% python3 -q
>>> import numpy as np
>>> from numpy import linalg as LA
>>> np.set_printoptions(suppress=True, linewidth=160)
>>> E = np.load("w.npy")
>>> E
array([[-1.2, -0.5,  0.2],
       [ 0.8,  0.6,  1.3],
       [ 1. , -0.3,  0.3],
       [-0.6,  0.2, -0.2]])
>>> f, g = E[0], E[2]
>>> round(float(f @ g), 1)
-1.0
>>> np.round(f @ f, 1)
np.float64(1.7)
>>> p = (f @ g) / (f @ f) * f
>>> (g - p) @ f
np.float64(0.0)
>>> np.round(g - p, 1)
array([ 0.3, -0.6,  0.4])
>>> np.round(np.outer(f, g), 1)
array([[-1.2,  0.4, -0.4],
       [-0.5,  0.2, -0.2],
       [ 0.2, -0.1,  0.1]])
>>> proj = E @ LA.solve(E.T @ E, E.T)
>>> np.trace(proj)
np.float64(3.0)
>>> np.round((np.eye(4) - proj) @ E, 1) + 0
array([[0., 0., 0.],
       [0., 0., 0.],
       [0., 0., 0.],
       [0., 0., 0.]])
>>> proj.round(1) + 0
array([[ 1. ,  0. ,  0. ,  0. ],
       [ 0. ,  1. ,  0. ,  0. ],
       [ 0. ,  0. ,  0.7, -0.5],
       [ 0. ,  0. , -0.5,  0.3]])
>>> np.allclose(proj @ proj, proj)
True
>>> np.round(np.diag(proj), 1)
array([1. , 1. , 0.7, 0.3])
>>> Q, R = LA.qr(E)
>>> R.round(1)
array([[ 1.9,  0.4,  0.7],
       [ 0. , -0.8, -0.4],
       [ 0. ,  0. , -1.1]])
>>> np.round(Q @ R, 1)
array([[-1.2, -0.5,  0.2],
       [ 0.8,  0.6,  1.3],
       [ 1. , -0.3,  0.3],
       [-0.6,  0.2, -0.2]])
>>> Q.shape, R.shape
((4, 3), (3, 3))
>>> np.allclose(R.T @ R, E.T @ E)
True
>>> Q.round(1)
array([[-0.6,  0.3, -0.7],
       [ 0.4, -0.6, -0.7],
       [ 0.5,  0.6, -0.2],
       [-0.3, -0.4,  0.1]])
>>> np.round(np.abs(np.diag(R)), 1)
array([1.9, 0.8, 1.1])
>>> np.round(Q.T @ Q, 1) + 0
array([[1., 0., 0.],
       [0., 1., 0.],
       [0., 0., 1.]])
>>> x0 = np.array([-1, 3, 1])
>>> y = E @ x0
>>> y.round(1)
array([-0.1,  2.3, -1.6,  1. ])
>>> np.round(LA.solve(E.T @ E, E.T @ y), 1)
array([-1.,  3.,  1.])
>>> np.round(LA.pinv(E) @ E, 1) + 0
array([[1., 0., 0.],
       [0., 1., 0.],
       [0., 0., 1.]])
>>> np.round(LA.lstsq(E, y)[0], 1)
array([-1.,  3.,  1.])
>>> rng = np.random.default_rng(37)
>>> y = y + 0.3 * rng.normal(size=4)
>>> y.round(1)
array([ 0.2,  2.2, -2. ,  1.2])
>>> c, *_ = LA.lstsq(E, y)
>>> np.round(E.T @ (y - E @ c), 1) + 0
array([0., 0., 0.])
>>> c.round(1)
array([-1.3,  3.2,  1. ])
>>> round(LA.norm(y - E @ c), 1)
np.float64(0.0)
>>> Uu, sv, Vh = LA.svd(E, full_matrices=False)
>>> np.abs(Uu[:, 0]).round(6).argmax()
np.int64(1)
>>> np.round(Uu.T @ E @ Vh.T, 1) + 0
array([[2.1, 0. , 0. ],
       [0. , 1.1, 0. ],
       [0. , 0. , 0.7]])
>>> np.allclose(Uu * sv @ Vh, E)
True
>>> round(np.sqrt((sv ** 2).sum()), 1), np.round(LA.norm(E), 1)
(np.float64(2.5), np.float64(2.5))
>>> np.round(Uu.T @ Uu, 1) + 0
array([[1., 0., 0.],
       [0., 1., 0.],
       [0., 0., 1.]])
>>> arr = (rng.random((2, 2)) < 0.3) + np.eye(2)
>>> arr /= arr.sum(axis=1, keepdims=True)
>>> arr
array([[1., 0.],
       [0., 1.]])
>>> # splits into 2 blocks
>>> idx = rng.permutation(2)
>>> idx
array([1, 0])
>>> Y = arr[idx][:, idx]
>>> Y
array([[1., 0.],
       [0., 1.]])
>>> np.trace(Y)
np.float64(2.0)
>>> np.diag(Y)
array([1., 1.])
>>> np.allclose(Y, arr)
True
>>> mat = np.load("x.npy")
>>> mat.round(1) + 0
array([[0.2, 0.4, 0. ],
       [0.4, 0.8, 0.1],
       [0. , 0.1, 0. ]])
>>> ev, vecs = LA.eigh(mat)
>>> np.unique(ev.round(6) + 0, return_counts=True)[1]
array([2, 1])
>>> ev, vecs = LA.eigh(mat)
>>> x0 = np.array([3, -7, -6])
>>> np.round(vecs * np.maximum(ev, 0) @ vecs.T, 1) + 0
array([[0.2, 0.4, 0. ],
       [0.4, 0.8, 0.1],
       [0. , 0.1, 0. ]])
>>> np.round(LA.eigvalsh(mat[1:, 1:]), 1) + 0
array([0. , 0.8])
>>> t = np.radians(15)
>>> R = np.eye(3)
>>> R[2, 2] = R[1, 1] = np.cos(t)
>>> R[2, 1], R[1, 2] = -np.sin(t), np.sin(t)
>>> R.round(1)
array([[ 1. ,  0. ,  0. ],
       [ 0. ,  1. ,  0.3],
       [ 0. , -0.3,  1. ]])
>>> Y = mat @ R.T
>>> np.round(LA.svd(mat, compute_uv=False), 1) + 0, np.round(LA.svd(Y, compute_uv=False), 1) + 0
(array([1., 0., 0.]), array([1., 0., 0.]))
>>> np.round(LA.det(R), 1), round(np.trace(R), 1)
(np.float64(1.0), np.float64(2.9))
>>> np.allclose(mat @ mat.T, Y @ Y.T)
True
>>> Y = np.array([[1, 1], [1, -1]])
>>> A = np.kron(Y, np.kron(Y, Y))[rng.permutation(8)][:3]
>>> A
array([[ 1,  1,  1,  1, -1, -1, -1, -1],
       [ 1,  1,  1,  1,  1,  1,  1,  1],
       [ 1,  1, -1, -1, -1, -1,  1,  1]])
>>> # columns 0 and 1 are equal
>>> f, g = A[2], A[1]
>>> f @ f
np.int64(8)
>>> f @ g
np.int64(0)
>>> p = (f @ g) / (f @ f) * f
>>> round(float(LA.norm(f + g) ** 2 + LA.norm(f - g) ** 2), 1)
32.0
>>> w1 = np.array([[3, 1, 3, 1, 3, 2],
...     [1, -1, 0, 1, 2, 1],
...     [-1, -3, 0, 3, 3, -1],
...     [-1, 1, -3, 2, 1, -1],
...     [-1, 1, 0, -2, -2, -1],
...     [0, 2, 1, -3, 0, 3],
...     [-1, -2, 2, 2, 2, -3],
...     [-1, -1, 0, 1, -3, 0]])
>>> c = np.array([2, 1, 0, 3, 2, 0])
>>> H = np.maximum(A @ w1 + c, 0)
>>> H
array([[ 7,  0,  0, 12, 14,  2],
       [ 1,  0,  3,  8,  8,  0],
       [ 7,  0,  7,  8,  4,  0]])
>>> Z = np.array([[3, 3, 2], [2, 1, 0], [1, 0, 1], [0, 3, 3], [2, 3, 3], [1, 1, 3]])
>>> H @ Z
array([[ 51, 101,  98],
       [ 22,  51,  53],
       [ 36,  57,  57]])
>>> (H @ Z).round(6).argmax(axis=1)
array([1, 2, 1])
>>> w1 @ Z
array([[ 22,  24,  27],
       [  6,  12,  14],
       [ -4,  11,  13],
       [ -3,   6,   1],
       [ -6, -15, -17],
       [  8,  -4,   1],
       [ -4,   4,   3],
       [-11, -10,  -8]])
>>> def softmax(z):
...     e = np.exp(z - z.max(axis=-1, keepdims=True))
...     return e / e.sum(axis=-1, keepdims=True)
... 
>>> np.round(softmax(H[0] + 2), 1) + 0
array([0. , 0. , 0. , 0.1, 0.9, 0. ])
>>> np.round(softmax(10 * H[0]), 1) + 0
array([0., 0., 0., 0., 1., 0.])
>>> np.round(softmax(H[0]), 1) + 0
array([0. , 0. , 0. , 0.1, 0.9, 0. ])
>>> S = H @ H.T / np.sqrt(6)
>>> np.round(softmax(S + np.triu(np.full(S.shape, -np.inf), 1)), 1) + 0
array([[1., 0., 0.],
       [1., 0., 0.],
       [1., 0., 0.]])
>>> softmax(S).round(6).argmax(axis=1)
array([0, 0, 0])
>>> np.round(softmax(S)[0] @ H, 1) + 0
array([ 7.,  0.,  0., 12., 14.,  2.])
>>> proj = np.triu(np.array([[1, -2, 0], [2, -1, 1], [0, 0, -2]]), 1) + np.eye(3)
>>> Y = proj @ mat @ LA.inv(proj)
>>> LA.matrix_rank(Y)
np.int64(1)
>>> np.round(proj @ mat - mat @ proj, 1) + 0
array([[-0.7, -1.3, -0.5],
       [ 0. ,  0.8, -0.8],
       [ 0. ,  0.1, -0.1]])
>>> round(LA.det(Y), 1)
np.float64(-0.0)
>>> np.round(np.trace(Y), 1), np.trace(mat)
(np.float64(1.0), np.float64(1.0))
>>> Y.round(1) + 0
array([[-0.6, -2.4,  2.3],
       [ 0.4,  1.7, -1.6],
       [ 0. ,  0.1, -0.1]])
>>> K = np.loadtxt("data.csv", delimiter=",")
>>> K
array([[ 15.,   4., -11.,   6.],
       [ 25.,   2., -15.,  10.],
       [ 38.,   4., -24.,  16.],
       [ 12.,  -4.,  -4.,   6.]])
>>> Uu, sv, Vh = LA.svd(K)
>>> sv.round(1)
array([61.7,  6.7,  0.5,  0.1])
>>> np.argmax(sv[:-1] / (sv[1:] + 1e-6)) + 1
np.int64(2)
>>> Y = Uu[:, :2] @ np.diag(sv[:2]) @ Vh[:2]
>>> round(LA.norm(K - Y, 2), 1), round(float(sv[2]), 1)
(np.float64(0.5), 0.5)
>>> LA.matrix_rank(Y)
np.int64(2)
>>> np.round(softmax(10 * K[2]), 1) + 0
array([1., 0., 0., 0.])
>>> np.round(softmax(K[2]), 1) + 0
array([1., 0., 0., 0.])
>>> S = K @ K.T / np.sqrt(4)
>>> np.round(softmax(S), 1) + 0
array([[0., 0., 1., 0.],
       [0., 0., 1., 0.],
       [0., 0., 1., 0.],
       [0., 0., 1., 0.]])
>>> x0 = np.array([1, -4, 4, 2])
>>> y = K @ x0
>>> y
array([-33., -23., -42.,  24.])
>>> np.round(LA.solve(K, y + K[:, 3]), 1)
array([ 1., -4.,  4.,  3.])
>>> np.round(LA.solve(K.T, K[0]), 1) + 0
array([1., 0., 0., 0.])
>>> x0 = np.array([-1, 1, -2, 0])
>>> K @ (2 * x0)
array([ 22.,  14.,  28., -16.])
>>> LA.norm(K @ x0) <= LA.norm(K, 2) * LA.norm(x0) + 1e-9
np.True_
>>> (K @ x0).argmax()
np.int64(2)
>>> np.sign((K @ x0).round(6))
array([ 1.,  1.,  1., -1.])
>>> W0 = np.array([[0, -2, 1], [-1, 2, -1], [-1, 0, -1]])
>>> W0
array([[ 0, -2,  1],
       [-1,  2, -1],
       [-1,  0, -1]])
>>> x0 = np.array([2, 0, 0])
>>> y = W0 @ x0
>>> y
array([ 0, -2, -2])
>>> np.round(LA.solve(W0.T, W0[0]), 1)
array([ 1., -0., -0.])
>>> x0 = np.array([1, 0, -2])
>>> W0 @ np.eye(3)[1]
array([-2.,  2.,  0.])
>>> np.sign((W0 @ x0).round(6))
array([-1,  1,  1])
>>> W0 @ (2 * x0)
array([-4,  2,  2])
>>> np.einsum("ij,j->i", W0, x0)
array([-2,  1,  1])
>>> LA.norm(W0 @ x0) <= LA.norm(W0, 2) * LA.norm(x0) + 1e-9
np.True_
>>> W0 @ x0
array([-2,  1,  1])
>>> X = np.loadtxt("m.csv", delimiter=",")
>>> X.round(1) + 0
array([[-1. ,  0.2,  0. ],
       [-0.2, -0.6,  0.8],
       [ 0.2,  0.8,  0.6]])
>>> # keeps lengths
>>> round(float(np.abs(X).max()), 1)
1.0
>>> np.round(np.diff(X, axis=0), 1)
array([[ 0.8, -0.8,  0.9],
       [ 0.3,  1.4, -0.2]])
>>> np.round(X.mean(axis=0), 1)
array([-0.3,  0.2,  0.5])
>>> np.round(X - X[0], 1)
array([[ 0. ,  0. ,  0. ],
       [ 0.8, -0.8,  0.9],
       [ 1.1,  0.6,  0.6]])
>>> np.round(LA.svd(X, compute_uv=False), 1)
array([1., 1., 1.])
>>> Y = X / np.sqrt((X ** 2).mean(axis=1, keepdims=True))
>>> LA.matrix_rank(X - X.mean(axis=1, keepdims=True))
np.int64(2)
>>> np.round(LA.eigvals(X), 1)
array([-1.+0.2j, -1.-0.2j,  1.+0.j ])
>>> round(float(LA.det(X.T)), 1)
1.0
>>> np.round(np.einsum("ij,ji->", X, X), 1)
np.float64(2.8)
>>> np.round(LA.det(2 * X), 1), np.round(LA.det(X), 1)
(np.float64(8.0), np.float64(1.0))
>>> idx = rng.permutation(3)
>>> idx
array([2, 0, 1])
>>> Y = X[idx][:, idx]
>>> np.round(np.diag(Y), 1)
array([ 0.6, -1. , -0.6])
>>> round(float(np.trace(Y)), 1)
-1.0
>>> np.round(X @ X, 1) + 0
array([[ 0.9, -0.4,  0.2],
       [ 0.4,  0.9,  0. ],
       [-0.2,  0.1,  1. ]])
>>> round(np.abs(LA.eigvals(X)).max(), 1)
np.float64(1.0)
>>> np.round(LA.det(X), 1)
np.float64(1.0)
>>> Y = np.array([[0.7], [0.5], [0.1], [-0.1]])
>>> Z = np.array([[-0.5, -0.3, -1.5]])
>>> data = Y @ Z
>>> data.round(1) + 0
array([[-0.4, -0.2, -1. ],
       [-0.2, -0.2, -0.8],
       [ 0. ,  0. , -0.2],
       [ 0. ,  0. ,  0.2]])
>>> # looks like rank 1
>>> Uu, sv, Vh = LA.svd(data)
>>> vecs = Vh[:(sv > 1e-8).sum()]
>>> x0 = data[3] + 2 * data[2] + rng.integers(2) * np.eye(3)[0]
>>> x0.round(1) + 0
array([ 1. ,  0. , -0.2])
>>> LA.matrix_rank(np.vstack([data, x0]))
np.int64(2)
>>> np.allclose(vecs.T @ vecs @ x0, x0)
False
>>> np.round(vecs.T @ vecs, 1) + 0
array([[0.1, 0.1, 0.3],
       [0.1, 0. , 0.2],
       [0.3, 0.2, 0.9]])
>>> Y = np.array([[-2, -2], [-1, -1]])
>>> Z = np.kron(Y, data)
>>> round(LA.norm(Z, 2), 1), round(float(LA.norm(Y, 2) * LA.norm(data, 2)), 1)
(np.float64(4.4), 4.4)
>>> LA.matrix_rank(Z)
np.int64(1)
